$ python3 -q
>>> import numpy as np
>>> from numpy import linalg as LA
>>> np.set_printoptions(precision=2, suppress=True, linewidth=160)
>>> A = np.loadtxt("case1.csv", delimiter=",")
>>> A
array([[ 81., -72., -54.,  81., -54., -45.,  27.,   0., -18.,  63., -18., -72.],
       [-72.,  64.,  48., -72.,  48.,  40., -24.,   0.,  16., -56.,  16.,  64.],
       [-54.,  48.,  36., -54.,  36.,  30., -18.,   0.,  12., -42.,  12.,  48.],
       [ 81., -72., -54.,  81., -54., -45.,  27.,   0., -18.,  63., -18., -72.],
       [-54.,  48.,  36., -54.,  36.,  30., -18.,   0.,  12., -42.,  12.,  48.],
       [-45.,  40.,  30., -45.,  30.,  25., -15.,   0.,  10., -35.,  10.,  40.],
       [ 27., -24., -18.,  27., -18., -15.,   9.,   0.,  -6.,  21.,  -6., -24.],
       [  0.,   0.,   0.,   0.,   0.,   0.,   0.,   0.,   0.,   0.,   0.,   0.],
       [-18.,  16.,  12., -18.,  12.,  10.,  -6.,   0.,   4., -14.,   4.,  16.],
       [ 63., -56., -42.,  63., -42., -35.,  21.,   0., -14.,  49., -14., -56.],
       [-18.,  16.,  12., -18.,  12.,  10.,  -6.,   0.,   4., -14.,   4.,  16.],
       [-72.,  64.,  48., -72.,  48.,  40., -24.,   0.,  16., -56.,  16.,  64.]])
>>> # rank 1
>>> A - A[0]
array([[   0.,    0.,    0.,    0.,    0.,    0.,    0.,    0.,    0.,    0.,    0.,    0.],
       [-153.,  136.,  102., -153.,  102.,   85.,  -51.,    0.,   34., -119.,   34.,  136.],
       [-135.,  120.,   90., -135.,   90.,   75.,  -45.,    0.,   30., -105.,   30.,  120.],
       [   0.,    0.,    0.,    0.,    0.,    0.,    0.,    0.,    0.,    0.,    0.,    0.],
       [-135.,  120.,   90., -135.,   90.,   75.,  -45.,    0.,   30., -105.,   30.,  120.],
       [-126.,  112.,   84., -126.,   84.,   70.,  -42.,    0.,   28.,  -98.,   28.,  112.],
       [ -54.,   48.,   36.,  -54.,   36.,   30.,  -18.,    0.,   12.,  -42.,   12.,   48.],
       [ -81.,   72.,   54.,  -81.,   54.,   45.,  -27.,    0.,   18.,  -63.,   18.,   72.],
       [ -99.,   88.,   66.,  -99.,   66.,   55.,  -33.,    0.,   22.,  -77.,   22.,   88.],
       [ -18.,   16.,   12.,  -18.,   12.,   10.,   -6.,    0.,    4.,  -14.,    4.,   16.],
       [ -99.,   88.,   66.,  -99.,   66.,   55.,  -33.,    0.,   22.,  -77.,   22.,   88.],
       [-153.,  136.,  102., -153.,  102.,   85.,  -51.,    0.,   34., -119.,   34.,  136.]])
>>> np.count_nonzero(A)
np.int64(121)
>>> np.round(LA.norm(A), 2)
np.float64(453.0)
>>> A.sum(axis=0)
array([-81.,  72.,  54., -81.,  54.,  45., -27.,   0.,  18., -63.,  18.,  72.])
>>> np.round(LA.svd(A, compute_uv=False), 2) + 0
array([453.,   0.,   0.,   0.,   0.,   0.,   0.,   0.,   0.,   0.,   0.,   0.])
